$ python3 -q
>>> import numpy as np
>>> np.set_printoptions(suppress=True, linewidth=200)
>>> rnd = lambda a: np.round(a, 3) + 0
>>> mat = np.array([[0, 0, -2], [0, 0, 3], [0, 0, 0]])
>>> rng = np.random.default_rng(82218)
>>> z = rng.permutation(3)
>>> z
array([0, 2, 1])
>>> out = mat[z][:, z]
>>> np.trace(out)
np.int64(0)
>>> rnd(np.linalg.det(out)), rnd(np.linalg.det(mat[z]))
(np.float64(0.0), np.float64(0.0))
>>> np.linalg.matrix_rank(mat, rtol=0.1)
np.int64(1)
>>> np.argsort(-np.linalg.norm(mat, axis=0).round(6), kind="stable")[:3]
array([2, 0, 1])
>>> [round(float(x), 3) for x in np.linalg.svd(mat, compute_uv=False)[:3]]
[3.606, 0.0, 0.0]
>>> J = np.load("m.npy")
>>> rnd(J)
array([[-0.71 ,  2.741, -4.38 , -8.532],
       [ 1.629,  0.593,  2.023,  9.639],
       [ 1.422, -0.254,  2.666,  9.529],
       [ 2.243,  7.53 , -5.047,  3.576],
       [-0.291, -5.445,  5.867,  5.988],
       [-1.59 , -0.431, -2.148, -9.627],
       [-2.385, -5.06 ,  1.928, -8.062],
       [-0.943, -6.758,  6.313,  3.687],
       [ 1.433, -0.21 ,  2.633,  9.538],
       [-2.355, -4.738,  1.602, -8.333],
       [ 1.397,  7.42 , -6.328, -1.716],
       [-2.063, -2.697, -0.292, -9.401],
       [-1.096,  1.462, -3.532, -9.175],
       [-2.425, -6.608,  3.668, -6.083]])
>>> Xc = J - J.mean(axis=1)
Traceback (most recent call last):
  File "<python-input-15>", line 1, in <module>
    Xc = J - J.mean(axis=1)
         ~~^~~~~~~~~~~~~~~~
ValueError: operands could not be broadcast together with shapes (14,4) (14,) 
>>> Xc = J - J.mean(axis=0)
>>> Uu, sv, VT = np.linalg.svd(Xc, full_matrices=False)
>>> np.linalg.matrix_rank(Xc)
np.int64(2)
>>> np.abs(VT[0]).argmax()
np.int64(3)
>>> Xc = J - J.mean(axis=0)
>>> V = np.linalg.svd(Xc)[2][:2]
>>> out = Xc - Xc @ V.T @ V
>>> rnd(np.linalg.norm(out) / np.linalg.norm(Xc))
np.float64(0.0)
>>> rnd(np.diag(V.T @ V))
array([0.059, 0.605, 0.404, 0.931])
>>> np.linalg.norm(out, axis=1).round(6).argmax()
np.int64(0)
>>> rnd((Xc @ V.T).std(axis=0))
array([7.964, 5.801])
>>> Uu, sv, VT = np.linalg.svd(J)
>>> rnd(sv)
array([30.214, 22.071,  0.   ,  0.   ])
>>> out = Uu[:, :2] @ np.diag(sv[:2]) @ VT[:2]
>>> rnd(np.linalg.norm(J - out, 2)), rnd(sv[2])
(np.float64(0.0), np.float64(0.0))
>>> rnd(np.abs(J - out).max())
np.float64(0.0)
>>> rnd(np.linalg.norm(J - out) / np.linalg.norm(J))
np.float64(0.0)
>>> np.linalg.matrix_rank(out)
np.int64(2)
